% python3 -q
>>> import numpy as np
>>> import numpy.linalg as la
>>> np.set_printoptions(precision=2, suppress=True, linewidth=200)
>>> rnd = lambda a: np.round(a, 2) + 0
>>> E = np.array([[1, -3, 9, -27],
...     [1, -2, 4, -8],
...     [1, -1, 1, -1],
...     [1, 0, 0, 0],
...     [1, 1, 1, 1],
...     [1, 2, 4, 8],
...     [1, 3, 9, 27]])
>>> E
array([[  1,  -3,   9, -27],
       [  1,  -2,   4,  -8],
       [  1,  -1,   1,  -1],
       [  1,   0,   0,   0],
       [  1,   1,   1,   1],
       [  1,   2,   4,   8],
       [  1,   3,   9,  27]])
>>> x0 = np.array([2, 0, 1, 2])
>>> a = np.maximum(E @ x0, 0)
>>> np.maximum(E @ (3 * x0), 0)
array([  0,   0,   3,   6,  15,  66, 195])
>>> rnd(np.tanh(E @ x0))
array([-1.  , -1.  ,  0.76,  0.96,  1.  ,  1.  ,  1.  ])
>>> np.maximum(E @ x0, 0) - np.maximum(-E @ x0, 0)
array([-43, -10,   1,   2,   5,  22,  65])
>>> m1 = np.load("test18.npy")
>>> print(m1)
[[ -3.98   1.08  -2.71  -6.67   8.08 -10.07]
 [ -1.24  -3.3   15.14   0.61  -1.91  -1.9 ]
 [ -2.39  -4.12   2.81  -1.66  -0.74  -0.78]
 [ -8.3    0.02  -5.28  -8.09   6.93  -6.69]
 [-10.44  -2.46   2.81  -7.75   4.5   -5.68]
 [  1.08   3.99   2.43   7.56  -8.48  14.06]
 [ -6.71   6.78   6.41  -2.07   3.38  -1.61]
 [  5.14   1.75   8.65   6.44  -5.06   4.94]
 [  3.92   6.27   2.33  11.64 -11.69  19.44]
 [  3.96  -7.26   4.06  -0.6   -0.17  -5.29]
 [ -6.24  -1.05   4.94  -7.86   7.96 -12.19]
 [ -6.26  -7.1   -0.8   -8.71   5.72  -9.95]
 [ -2.57  -9.95 -10.08 -10.72   8.39 -14.26]
 [  5.3    5.78   0.03  10.98 -10.43  17.1 ]
 [ -2.33   6.02   5.41   4.6   -4.39   8.92]
 [ -1.03  -5.27  -8.69  -6.15   4.99  -7.61]
 [ -5.44   3.48   1.24  -3.93   4.79  -4.43]
 [ -8.87   6.08  16.28   0.31  -0.9    3.  ]
 [  0.53   3.14  -9.15   1.64  -1.45   5.92]
 [  3.19  -4.94  -0.74   2.72  -4.75   4.29]
 [ -4.88   1.96 -12.76  -5.41   5.13  -2.45]
 [  3.26   6.24   0.15   9.56  -9.12  15.91]
 [ -0.27   4.22   3.22   2.52  -1.5    3.57]
 [ -9.17   8.23   3.76   0.61  -1.64   8.3 ]
 [ -5.14  -5.06 -12.68 -12.07  11.24 -14.85]
 [ -3.81  -6.03   4.49  -5.06   2.64  -6.89]]
>>> cen = m1 - m1.mean(axis=0)
>>> V = la.svd(cen)[2][:4]
>>> out = cen - cen @ V.T @ V
>>> rnd(np.cov(cen @ V.T, rowvar=False))
array([[206.36,   0.  ,   0.  ,   0.  ],
       [  0.  ,  48.56,   0.  ,   0.  ],
       [  0.  ,   0.  ,  25.6 ,   0.  ],
       [  0.  ,   0.  ,   0.  ,   4.95]])
>>> rnd(np.diag(V.T @ V))
array([0.82, 0.91, 0.97, 0.3 , 0.33, 0.68])
>>> rnd(out.std(axis=0))
array([0.02, 0.01, 0.01, 0.04, 0.03, 0.03])
>>> rnd((cen @ V.T).std(axis=0))
array([14.09,  6.83,  4.96,  2.18])
>>> rnd(la.norm(out) / la.norm(cen))
np.float64(0.0)
